% ipython --no-banner

In [1]: import numpy as np

In [2]: from numpy import linalg as LA

In [3]: np.set_printoptions(precision=3, suppress=True, linewidth=160, sign=" ")

In [4]: rd = lambda a: np.round(a, 3) + 0

In [5]: F = np.array([[-14.0, 2.0, 10.0, -7.0],
   ...:     [30.0, -3.0, -20.0, 14.0],
   ...:     [-32.0, 2.0, 20.0, -15.0],
   ...:     [-8.0, -2.0, 2.0, -3.0]])

In [6]: w1 = np.array([[2, -2, 2], [2, 3, 2], [3, -1, -2], [1, 1, -3]])

In [7]: coef = np.array([-1, 1, 0])

In [8]: H = np.maximum(F @ w1 + coef, 0)

In [9]: print((H > 0).mean(axis=0))
[ 0.25  0.75  0.25]

In [10]: print(H)
[[  0.  18.   0.]
 [  7.   0.  52.]
 [  0.  36.   0.]
 [  0.   6.   0.]]

In [11]: print((H > 0).astype(int))
[[ 0  1  0]
 [ 1  0  1]
 [ 0  1  0]
 [ 0  1  0]]

In [12]: basis = np.array([[2, 1, 1], [2, -2, -2], [0, 1, 2]])

In [13]: print((H @ basis).round(6).argmax(axis=1))
[ 0  2  0  0]

In [14]: print(np.allclose(F @ F.T, F.T @ F))
False

In [15]: print(np.allclose(F, F.T))
False

In [16]: print(rd(np.sort(np.abs(LA.eigvals(F)))))
[ 1.  1.  2.  2.]

In [17]: print(rd(np.abs(LA.eigvals(F)).max()))
2.0

In [18]: print((F + F.T) / 2)
[[-14.   16.  -11.   -7.5]
 [ 16.   -3.   -9.    6. ]
 [-11.   -9.   20.   -6.5]
 [ -7.5   6.   -6.5  -3. ]]

In [19]: hat = np.triu(np.array([[2, -1, -1, -1], [-3, 3, -2, 3], [1, -3, 0, 2], [1, -2, -1, -2]]), 1) + np.eye(4)

In [20]: Y = hat @ F @ LA.inv(hat)

In [21]: print(np.trace(Y), np.trace(F))
0.0 0.0

In [22]: print(rd(LA.det(Y)))
4.0

In [23]: print(rd(np.poly(Y)))
[ 1.  0. -5.  0.  4.]

In [24]: print(Y)
[[  -4.    1.    6.  -22.]
 [  70.   57.  130. -326.]
 [ -48.  -50. -124.  329.]
 [  -8.  -10.  -26.   71.]]

In [25]: print(rd(LA.eigvals(Y)))
[-2. -1.  2.  1.]

In [26]: print(rd(np.poly(Y)))
[ 1.  0. -5.  0.  4.]

In [27]: print(rd(LA.eigvals(Y).sum().real))
0.0

In [28]: print(rd(LA.det(Y[::-1])))
4.0

In [29]: print(rd(LA.det(Y.T)))
4.0

In [30]: print(rd(LA.det(2 * Y)), rd(LA.det(Y)))
64.0 4.0

In [31]: print(np.einsum("ij,ji->", Y, Y))
10.0

In [32]: print(LA.cond(F) > 100)
True

In [33]: print([round(float(x), 3) for x in LA.svd(F, compute_uv=False)[:3]])
[59.766, 3.994, 0.312]

In [34]: print(rd(LA.norm(F, 2) / LA.norm(F)))
0.998

In [35]: print(LA.matrix_rank(F, rtol=0.1))
1

In [36]: rng = np.random.default_rng(3091)

In [37]: X = np.eye(3, dtype=int)[rng.permutation(3)]

In [38]: print(X)
[[ 0  0  1]
 [ 1  0  0]
 [ 0  1  0]]

In [39]: x0 = np.array([2, -3, 0])

In [40]: print(rd(np.sort(np.abs(np.degrees(np.angle(LA.eigvals(X)))))))
[   0.  120.  120.]

In [41]: print(X.T @ (X @ x0))
[ 2 -3  0]

In [42]: print(3 - LA.matrix_rank(X - np.eye(3), tol=1e-8))
1

In [43]: x0 = np.array([1, 3, -2])

In [44]: h1 = np.maximum(X @ x0, 0)

In [45]: print(X.T @ h1)
[ 1  3  0]

In [46]: print(h1)
[ 0  1  3]

In [47]: print(np.flatnonzero(h1 > 1e-9))
[ 1  2]

In [48]: print(rd(np.tanh(X @ x0)))
[-0.964  0.762  0.995]

In [49]: print(X * (h1 > 1e-9)[:, None])
[[ 0  0  0]
 [ 1  0  0]
 [ 0  1  0]]

In [50]: print(X @ np.ones(3))
[ 1.  1.  1.]

In [51]: print(X.sum(axis=1))
[ 1  1  1]

In [52]: print(LA.matrix_power(X, 2))
[[ 0  1  0]
 [ 0  0  1]
 [ 1  0  0]]

In [53]: pr = np.eye(3)[0]

In [54]: for _ in range(7):
    ...:     pr = pr @ X
    ...:     print(pr.round(3))
    ...: 
[ 0.  0.  1.]
[ 0.  1.  0.]
[ 1.  0.  0.]
[ 0.  0.  1.]
[ 0.  1.  0.]
[ 1.  0.  0.]
[ 0.  0.  1.]

In [55]: Y = X / LA.norm(X, axis=1, keepdims=True)

In [56]: cov = Y @ Y.T

In [57]: print(rd(LA.norm(Y, axis=1)))
[ 1.  1.  1.]

In [58]: print(cov)
[[ 1.  0.  0.]
 [ 0.  1.  0.]
 [ 0.  0.  1.]]

In [59]: print((np.abs(cov) > 0.9).astype(int))
[[ 1  0  0]
 [ 0  1  0]
 [ 0  0  1]]

In [60]: data = np.load("dump.npy")

In [61]: print(data)
[[  8   0]
 [-12   0]
 [  8   0]
 [-14   0]]

In [62]: U, sv, Vt = LA.svd(data)

In [63]: evecs = Vt[:(sv > 1e-8).sum()]

In [64]: x0 = data[3] + -3 * data[2] + rng.integers(2) * np.eye(2)[0]

In [65]: print(x0)
[-37.   0.]

In [66]: print(np.allclose(evecs.T @ evecs @ x0, x0))
True

In [67]: print(rd(LA.norm(x0 - evecs.T @ evecs @ x0)))
0.0

In [68]: print(data.reshape(2, -1))
[[  8   0 -12   0]
 [  8   0 -14   0]]

In [69]: t3 = data.reshape(4, 2, -1)

In [70]: print(np.swapaxes(t3, 1, 2)[3])
[[-14   0]]

In [71]: print(t3.shape)
(4, 2, 1)

In [72]: print(t3.sum(axis=1))
[[  8]
 [-12]
 [  8]
 [-14]]

In [73]: print(np.einsum("ihd,ihd->ih", t3, t3))
[[  64    0]
 [ 144    0]
 [  64    0]
 [ 196    0]]

In [74]: rk = LA.matrix_rank(data)

In [75]: print(rk)
1

In [76]: null = LA.svd(data)[2][rk:].T

In [77]: print(null[:, 0] / null[np.abs(null[:, 0]).round(6).argmax(), 0])
[ 0.  1.]

In [78]: print([int(LA.matrix_rank(data[:i])) for i in range(1, len(data) + 1)])
[1, 1, 1, 1]

In [79]: print(null @ null.T)
[[ 0.  0.]
 [ 0.  1.]]

In [80]: print(rd(LA.pinv(data)))
[[ 0.017 -0.026  0.017 -0.03 ]
 [ 0.     0.     0.     0.   ]]

In [81]: print(data @ data.T)
[[  64  -96   64 -112]
 [ -96  144  -96  168]
 [  64  -96   64 -112]
 [-112  168 -112  196]]

In [82]: print(data[:, 1] @ data[:, 0])
0

In [83]: W0 = np.loadtxt("test16.csv", delimiter=",")

In [84]: print(W0)
[[-1.  5. -4. -8.]
 [-3.  5. -7. -6.]
 [-6. -1. -7.  5.]]

In [85]: t3 = np.stack([W0, -3 * W0, W0[::-1]])

In [86]: print(LA.matrix_rank(t3.reshape(3, -1)))
2

In [87]: print(np.einsum("bij,cij->bc", t3, t3))
[[  336. -1008.    97.]
 [-1008.  3024.  -291.]
 [   97.  -291.   336.]]

In [88]: print(rd(LA.norm(t3, axis=(1, 2))))
[ 18.33   54.991  18.33 ]

In [89]: Y = np.array([[2, 2], [-3, 1], [-1, 2], [-1, 3]])

In [90]: print(np.einsum("ik,kj->ij", W0, Y))
[[ -5. -29.]
 [ -8. -33.]
 [ -7. -12.]]

In [91]: print(Y.T @ W0.T)
[[ -5.  -8.  -7.]
 [-29. -33. -12.]]

In [92]: print(LA.matrix_rank(W0 @ Y))
2

In [93]: J = np.loadtxt("arr.csv", delimiter=",")

In [94]: print(J)
[[   5.    6.    2.]
 [   9.    6.    7.]
 [  14.    9.   10.]
 [  14.    9.   10.]
 [  22.   17.   14.]
 [  22.   26.   14.]
 [  23.   29.   19.]
 [  32.   29.   28.]
 [  40.   31.   33.]
 [  45.   31.   41.]
 [  51.   33.   48.]
 [  60.   40.   56.]
 [  62.   44.   58.]
 [  68.   48.   63.]
 [  70.   56.   68.]
 [  70.   63.   74.]
 [  72.   65.   80.]
 [  74.   69.   87.]
 [  82.   75.   93.]
 [  82.   78.   98.]
 [  88.   84.  103.]
 [  88.   84.  107.]
 [  91.   92.  109.]
 [  95.   92.  117.]
 [ 104.   99.  119.]]

In [95]: print(LA.cond(J) > 100)
False

In [96]: print(round(np.log10(LA.cond(J))))
1

In [97]: print(LA.matrix_rank(J, rtol=0.1))
1

In [98]: cov = np.cov(J, rowvar=False)

In [99]: print(rd(J.std(axis=0)))
[ 29.882  29.205  38.165]

In [100]: print(rd(np.corrcoef(J[:, 1], J[:, 2])[0, 1]))
0.988

In [101]: print(rd(LA.eigvalsh(cov)[::-1]))
[ 3303.455    24.611     7.803]

In [102]: print(rd(cov))
[[  930.143   884.467  1174.518]
 [  884.467   888.5    1147.467]
 [ 1174.518  1147.467  1517.227]]

In [103]: print(np.median(J, axis=0))
[ 62.  44.  58.]

In [104]: arr = 0.9 ** np.abs(np.subtract.outer(np.arange(3), np.arange(3)))

In [105]: print(arr)
[[ 1.    0.9   0.81]
 [ 0.9   1.    0.9 ]
 [ 0.81  0.9   1.  ]]

In [106]: print(round(np.log10(LA.cond(arr))))
2

In [107]: x0 = np.array([1, 3, 0])

In [108]: print(arr @ np.ones(3))
[ 2.71  2.8   2.71]

In [109]: print(arr * x0)
[[ 1.    2.7   0.  ]
 [ 0.9   3.    0.  ]
 [ 0.81  2.7   0.  ]]

In [110]: print((arr @ x0).argmax())
1

In [111]: print(rd(np.einsum("ij,j->i", arr, x0)))
[ 3.7   3.9   3.51]

In [112]: print(rd((arr * x0).sum(axis=1)))
[ 3.7   3.9   3.51]

In [113]: print(np.sign((arr @ x0).round(6)))
[ 1.  1.  1.]

In [114]: print(LA.norm(arr @ x0) <= LA.norm(arr, 2) * LA.norm(x0) + 1e-9)
True

In [115]: Y = np.array([[4, 4, 9], [5, 5, 4], [3, 6, 4]])

In [116]: print(rd(np.einsum("ik,kj->ji", arr, Y)))
[[ 10.93  11.3   10.74]
 [ 13.36  14.    13.74]
 [ 15.84  15.7   14.89]]

In [117]: print(LA.matrix_rank(np.vstack([arr, Y.T])))
3

In [118]: ev, evecs = LA.eigh(arr)

In [119]: x0 = np.array([1, 1, 3])

In [120]: print(rd(x0 @ arr @ x0))
23.06

In [121]: print(rd(x0 @ arr @ x0 / (x0 @ x0)), rd(ev[0]), rd(ev[-1]))
2.096 0.069 2.741

In [122]: print(rd(evecs * np.maximum(ev, 0) @ evecs.T))
[[ 1.    0.9   0.81]
 [ 0.9   1.    0.9 ]
 [ 0.81  0.9   1.  ]]

In [123]: print((np.sign(evecs[:, -1].round(6)) == np.sign(evecs[0, -1].round(6))).astype(int))
[ 1  1  1]

In [124]: print(rd(evecs * np.sqrt(ev) @ evecs.T))
[[ 0.803  0.469  0.367]
 [ 0.469  0.748  0.469]
 [ 0.367  0.469  0.803]]
